$ python3 -q
>>> import numpy as np
>>> np.set_printoptions(precision=2, suppress=True, linewidth=100)
>>> def rnd(a):
...     return np.round(a, 2) + 0
... 
>>> feats = np.load("dump.npy")
>>> feats
array([[ 0, -3, -1,  0,  3,  3,  2, -1,  3],
       [ 0,  0, -2, -1,  2, -3,  3, -1,  1],
       [ 0,  0,  0,  0,  3,  1, -1,  0, -2],
       [ 0,  0,  0,  0,  3,  2,  2,  3, -1],
       [ 0,  0,  0,  0,  0, -1,  2, -1,  1],
       [ 0,  0,  0,  0,  0,  0,  2,  2,  1],
       [ 0,  0,  0,  0,  0,  0,  0,  2, -2],
       [ 0,  0,  0,  0,  0,  0,  0,  0, -3],
       [ 0,  0,  0,  0,  0,  0,  0,  0,  0]])
>>> blk = np.stack([feats, 4 * feats, feats[::-1]])
>>> np.einsum("bij,cij->bc", blk, blk)
array([[ 146,  584,   27],
       [ 584, 2336,  108],
       [  27,  108,  146]])
>>> blk.sum(axis=0)
array([[  0, -15,  -5,   0,  15,  15,  10,  -5,  15],
       [  0,   0, -10,  -5,  10, -15,  15,  -5,   2],
       [  0,   0,   0,   0,  15,   5,  -5,   2, -12],
       [  0,   0,   0,   0,  15,  10,  12,  17,  -4],
       [  0,   0,   0,   0,   0,  -6,  12,  -6,   6],
       [  0,   0,   0,   0,   3,   2,  12,  13,   4],
       [  0,   0,   0,   0,   3,   1,  -1,  10, -12],
       [  0,   0,  -2,  -1,   2,  -3,   3,  -1, -14],
       [  0,  -3,  -1,   0,   3,   3,   2,  -1,   3]])
>>> rnd(np.linalg.det(blk))
array([0., 0., 0.])
>>> np.linalg.matrix_rank(blk.reshape(3, -1))
np.int64(2)
>>> rnd(np.linalg.norm(blk, axis=(1, 2)))
array([12.08, 48.33, 12.08])
>>> blk.shape
(3, 9, 9)
>>> np.linalg.matrix_rank(blk)
array([7, 7, 7])
>>> feats @ feats
array([[  0,   0,   6,   3,  -9,   5,   4,  10,   4],
       [  0,   0,   0,   0,  -9,  -6,  -2,  -5,   1],
       [  0,   0,   0,   0,   0,  -3,   8,  -3,   6],
       [  0,   0,   0,   0,   0,  -3,  10,   5,  -8],
       [  0,   0,   0,   0,   0,   0,  -2,   2,  -2],
       [  0,   0,   0,   0,   0,   0,   0,   4, -10],
       [  0,   0,   0,   0,   0,   0,   0,   0,  -6],
       [  0,   0,   0,   0,   0,   0,   0,   0,   0],
       [  0,   0,   0,   0,   0,   0,   0,   0,   0]])
>>> rnd(np.sort(np.linalg.eigvals(feats)))
array([0., 0., 0., 0., 0., 0., 0., 0., 0.])
>>> [int(np.linalg.matrix_rank(np.linalg.matrix_power(feats, p))) for p in range(1, 10)]
[7, 6, 5, 4, 3, 2, 1, 0, 0]
>>> left, s, vt = np.linalg.svd(feats)
>>> np.argmax(s[:-1] / (s[1:] + 1e-6)) + 1
np.int64(7)
>>> M2 = left[:, :7] @ np.diag(s[:7]) @ vt[:7]
>>> rnd(np.linalg.norm(feats - M2, 2)), rnd(s[7])
(np.float64(0.0), np.float64(0.0))
>>> np.linalg.matrix_rank(M2)
np.int64(7)
>>> rnd(M2)
array([[ 0., -3., -1.,  0.,  3.,  3.,  2., -1.,  3.],
       [ 0.,  0., -2., -1.,  2., -3.,  3., -1.,  1.],
       [ 0.,  0.,  0.,  0.,  3.,  1., -1.,  0., -2.],
       [ 0.,  0.,  0.,  0.,  3.,  2.,  2.,  3., -1.],
       [ 0.,  0.,  0.,  0.,  0., -1.,  2., -1.,  1.],
       [ 0.,  0.,  0.,  0.,  0.,  0.,  2.,  2.,  1.],
       [ 0.,  0.,  0.,  0.,  0.,  0.,  0.,  2., -2.],
       [ 0.,  0.,  0.,  0.,  0.,  0.,  0.,  0., -3.],
       [ 0.,  0.,  0.,  0.,  0.,  0.,  0.,  0.,  0.]])
